% python3 -q
>>> import numpy as np
>>> import numpy.linalg as la
>>> np.set_printoptions(suppress=True, linewidth=160)
>>> Q, _ = la.qr(np.array([[-0.8, -1.1, 1.2, 0.1, -0.8],
...     [-0.6, -1.2, -0.3, -0.7, 0.9],
...     [0.2, 0.6, -0.1, -0.1, 0.1],
...     [-1.7, -0.4, -0.8, -0.8, 0.2],
...     [-0.1, -0.6, 1.2, -3.3, 0.8]]))
>>> data = -3 * Q
>>> data.round(2)
array([[ 1.21,  1.28,  1.6 , -1.75,  0.53],
       [ 0.91,  1.75, -1.92,  0.47,  1.09],
       [-0.3 , -1.01,  0.58,  0.4 ,  2.72],
       [ 2.57, -1.41, -0.1 ,  0.57, -0.3 ],
       [ 0.15,  1.14,  1.55,  2.28, -0.23]])
>>> out = la.inv(data)
>>> (np.abs(out) > 1e-9).astype(int)
array([[1, 1, 1, 1, 1],
       [1, 1, 1, 1, 1],
       [1, 1, 1, 1, 1],
       [1, 1, 1, 1, 1],
       [1, 1, 1, 1, 1]])
>>> round(float(la.det(data) * la.det(out)), 2)
1.0
>>> np.allclose(out, data.T)
False
>>> rng = np.random.default_rng(473)
>>> out = data + rng.integers(-2, 3, (5, 1)) @ rng.integers(-2, 3, (1, 5))
>>> out.round(2)
array([[ 2.21,  3.28,  2.6 , -3.75,  2.53],
       [-0.09, -0.25, -2.92,  2.47, -0.91],
       [ 0.7 ,  0.99,  1.58, -1.6 ,  4.72],
       [ 2.57, -1.41, -0.1 ,  0.57, -0.3 ],
       [ 0.15,  1.14,  1.55,  2.28, -0.23]])
>>> la.matrix_rank(out - data, tol=1e-8)
np.int64(1)
>>> Q, vecs = la.qr(out[:, :4])[0], la.qr(out[:, 4:])[0]
>>> sig = la.svd(Q.T @ vecs, compute_uv=False)
>>> (sig > 0.9).sum()
np.int64(0)
>>> np.round(la.norm(Q @ Q.T - vecs @ vecs.T, 2), 2)
np.float64(1.0)
>>> F = np.loadtxt("x.csv", delimiter=",")
>>> F
array([[ 0.9 ,  0.3 ,  5.75, -0.9 ,  1.8 ],
       [ 0.4 , -0.3 ,  1.01,  1.3 ,  0.4 ],
       [ 0.2 , -1.7 ,  1.94, -0.6 ,  0.8 ],
       [ 1.1 ,  0.9 ,  0.  ,  0.8 , -0.1 ],
       [-0.3 , -0.9 ,  0.64, -0.5 ,  0.2 ],
       [ 0.7 ,  1.  ,  3.29, -2.7 ,  1.1 ],
       [ 2.1 ,  1.4 , -1.99, -0.7 , -0.7 ],
       [-0.9 , -0.1 ,  1.69,  2.  ,  0.5 ],
       [ 2.  ,  0.2 , -1.01, -0.7 , -0.3 ],
       [ 0.1 , -0.4 , -0.74, -1.  , -0.2 ],
       [-1.6 , -0.2 , -0.4 ,  1.3 , -0.1 ],
       [ 0.3 , -0.9 ,  0.57, -0.4 ,  0.2 ],
       [-0.1 , -0.2 , -4.14, -0.8 , -1.4 ],
       [-0.9 ,  3.  , -2.14, -0.4 , -0.8 ],
       [-0.8 ,  0.4 , -1.02,  1.  , -0.3 ],
       [-0.4 , -0.8 ,  6.75,  0.7 ,  2.2 ],
       [ 2.5 , -0.9 ,  0.48,  0.4 ,  0.1 ],
       [ 0.2 , -1.5 ,  4.03,  0.4 ,  1.3 ],
       [-1.9 , -0.5 ,  1.32,  1.  ,  0.4 ],
       [-0.6 ,  1.5 , -0.83, -0.8 , -0.3 ],
       [-0.8 ,  1.5 ,  1.15,  0.3 ,  0.4 ],
       [-1.  , -0.2 ,  1.07,  1.4 ,  0.5 ],
       [ 0.3 ,  2.7 , -4.51, -0.3 , -1.5 ],
       [-0.2 ,  1.6 ,  4.03,  0.3 ,  1.3 ],
       [ 0.9 , -0.1 , -3.87, -0.4 , -1.1 ],
       [-0.1 ,  0.5 ,  3.01, -0.9 ,  1.  ],
       [ 1.  ,  0.2 , -3.81, -0.7 , -1.3 ],
       [-1.3 ,  0.5 , -0.95,  0.  , -0.4 ],
       [-0.2 ,  1.4 ,  0.52, -1.2 ,  0.2 ],
       [ 0.4 , -0.1 , -2.42,  0.5 , -0.6 ],
       [-0.5 , -2.6 , -1.27,  0.5 , -0.3 ],
       [ 1.4 , -0.7 ,  4.27,  0.6 ,  1.6 ],
       [ 0.4 ,  0.6 ,  0.45, -1.3 ,  0.2 ],
       [-0.8 , -0.6 , -1.49,  0.7 , -0.4 ]])
>>> labels = F[:, 3] > np.median(F[:, 3])
>>> r0 = F[labels].mean(axis=0) - F[~labels].mean(axis=0)
>>> round(float((((F - F.mean(axis=0)) @ r0 > 0) == labels).mean()), 2)
0.71
>>> out = F / np.sqrt((F ** 2).mean(axis=1, keepdims=True))
>>> la.matrix_rank(F - F.mean(axis=1, keepdims=True))
np.int64(4)
>>> D = la.norm(F[:, None] - F[None], axis=-1)
>>> la.matrix_rank(D ** 2)
np.int64(7)
>>> np.flatnonzero(D[8] < D.mean() / 2)
array([6, 8, 9])
>>> D[8].round(6).argsort(kind="stable")[:4]
array([8, 6, 9, 3])
>>> D.shape
(34, 34)
>>> (D + 1e9 * np.eye(34)).round(6).argmin(axis=1)
array([31, 21, 11,  1, 11, 25,  8, 21,  6, 11, 14,  4, 24, 19, 27,  0,  8, 31, 21, 27, 28,  7, 26, 25, 26, 23, 24, 14, 32, 33, 33, 17, 28, 14])
>>> np.unravel_index(D.round(6).argmax(), D.shape)
(np.int64(15), np.int64(22))
>>> r0 = np.array([0, 2, 0, -3, -1]) + 0.5
>>> X = np.outer(r0, r0) / (r0 @ r0)
>>> X.round(2)
array([[ 0.02,  0.09,  0.02, -0.09, -0.02],
       [ 0.09,  0.47,  0.09, -0.47, -0.09],
       [ 0.02,  0.09,  0.02, -0.09, -0.02],
       [-0.09, -0.47, -0.09,  0.47,  0.09],
       [-0.02, -0.09, -0.02,  0.09,  0.02]])
>>> # a projection of rank 1
>>> out = np.c_[F[:, :1] @ np.array([[7]]), np.array([1, 5, 3, 2, 1, 1, 4, 1, 2, 1, 5, 1, 2, 5, 5, 0, 5, 2, 4, 5, 2, 2, 4, 0, 4, 0, 4, 1, 4, 5, 4, 5, 5, 5])]
>>> out.round(2)
array([[  6.3,   1. ],
       [  2.8,   5. ],
       [  1.4,   3. ],
       [  7.7,   2. ],
       [ -2.1,   1. ],
       [  4.9,   1. ],
       [ 14.7,   4. ],
       [ -6.3,   1. ],
       [ 14. ,   2. ],
       [  0.7,   1. ],
       [-11.2,   5. ],
       [  2.1,   1. ],
       [ -0.7,   2. ],
       [ -6.3,   5. ],
       [ -5.6,   5. ],
       [ -2.8,   0. ],
       [ 17.5,   5. ],
       [  1.4,   2. ],
       [-13.3,   4. ],
       [ -4.2,   5. ],
       [ -5.6,   2. ],
       [ -7. ,   2. ],
       [  2.1,   4. ],
       [ -1.4,   0. ],
       [  6.3,   4. ],
       [ -0.7,   0. ],
       [  7. ,   4. ],
       [ -9.1,   1. ],
       [ -1.4,   4. ],
       [  2.8,   5. ],
       [ -3.5,   4. ],
       [  9.8,   5. ],
       [  2.8,   5. ],
       [ -5.6,   5. ]])
>>> la.matrix_rank(np.c_[F, out])
np.int64(6)
>>> feats = np.load("block1.npy")
>>> feats.round(2)
array([[-0.91, -2.02,  1.11, -0.49, -1.33, -0.74,  0.57],
       [ 2.39, -1.  , -0.04, -0.74, -1.32,  0.03,  0.06],
       [-2.79, -0.22,  0.67,  0.42,  0.49, -0.45,  0.27],
       [-2.79,  0.03,  0.56,  0.5 ,  0.68, -0.37,  0.21],
       [-2.71, -0.61,  0.84,  0.28,  0.17, -0.56,  0.36],
       [-2.43,  0.94,  0.07,  0.73,  1.29, -0.05, -0.04],
       [ 2.69, -0.47, -0.34, -0.63, -0.99,  0.23, -0.1 ],
       [ 2.58, -0.71, -0.21, -0.68, -1.15,  0.14, -0.03],
       [ 0.77, -1.98,  0.75, -0.78, -1.7 , -0.5 ,  0.43],
       [ 0.14, -2.09,  0.92, -0.7 , -1.63, -0.62,  0.5 ],
       [ 0.2 , -2.08,  0.91, -0.71, -1.64, -0.61,  0.49],
       [-0.65,  2.01, -0.78,  0.77,  1.69,  0.52, -0.44],
       [-1.89, -1.62,  1.13, -0.19, -0.79, -0.75,  0.55],
       [-1.76,  1.56, -0.35,  0.81,  1.61,  0.23, -0.24],
       [ 0.71, -2.  ,  0.77, -0.77, -1.7 , -0.51,  0.43],
       [ 0.22, -2.08,  0.9 , -0.71, -1.64, -0.6 ,  0.49],
       [-1.24,  1.83, -0.58,  0.81,  1.69,  0.39, -0.35],
       [-2.14, -1.43,  1.09, -0.09, -0.59, -0.73,  0.52],
       [-2.77,  0.19,  0.48,  0.55,  0.8 , -0.32,  0.17],
       [ 1.11,  1.97, -1.13,  0.44,  1.24,  0.75, -0.57],
       [-2.77, -0.42,  0.76,  0.35,  0.33, -0.51,  0.32],
       [ 0.46, -2.05,  0.84, -0.74, -1.67, -0.56,  0.47],
       [-2.67,  0.51,  0.32,  0.64,  1.02, -0.21,  0.09],
       [ 2.79, -0.06, -0.54, -0.51, -0.7 ,  0.36, -0.2 ],
       [-2.3 , -1.29,  1.06, -0.01, -0.44, -0.71,  0.5 ],
       [-2.7 , -0.66,  0.86,  0.26,  0.13, -0.57,  0.37],
       [ 0.92, -1.94,  0.7 , -0.79, -1.7 , -0.46,  0.4 ],
       [ 1.67,  1.75, -1.14,  0.27,  0.94,  0.76, -0.56],
       [-0.24, -2.1 ,  1.01, -0.64, -1.55, -0.67,  0.53],
       [-2.63,  0.6 ,  0.27,  0.66,  1.08, -0.18,  0.06],
       [-1.14,  1.87, -0.62,  0.81,  1.7 ,  0.41, -0.37]])
>>> # rows and columns are dependent
>>> r = la.matrix_rank(feats)
>>> r
np.int64(2)
>>> null = la.svd(feats)[2][r:].T
>>> np.allclose(feats @ null, 0)
True
>>> np.round(null @ null.T, 2)
array([[ 0.13, -0.03,  0.19,  0.14,  0.18, -0.13,  0.08],
       [-0.03,  0.51,  0.23, -0.15, -0.37, -0.15,  0.12],
       [ 0.19,  0.23,  0.85,  0.04,  0.13,  0.1 , -0.07],
       [ 0.14, -0.15,  0.04,  0.93, -0.15, -0.03,  0.03],
       [ 0.18, -0.37,  0.13, -0.15,  0.68, -0.09,  0.08],
       [-0.13, -0.15,  0.1 , -0.03, -0.09,  0.94,  0.05],
       [ 0.08,  0.12, -0.07,  0.03,  0.08,  0.05,  0.96]])
>>> vec = np.array([1, 3, 2, 1, 0])
>>> target = data @ vec
>>> target.round(2)
array([ 6.49,  2.8 , -1.77, -1.27,  8.96])
>>> np.round(la.solve(data, target + data[:, 4]), 2)
array([1., 3., 2., 1., 1.])
>>> np.round(la.solve(data, data[:, 3]), 2) + 0
array([0., 0., 0., 1., 0.])
>>> np.round(la.solve(data.T, data[3]), 2) + 0
array([0., 0., 0., 1., 0.])
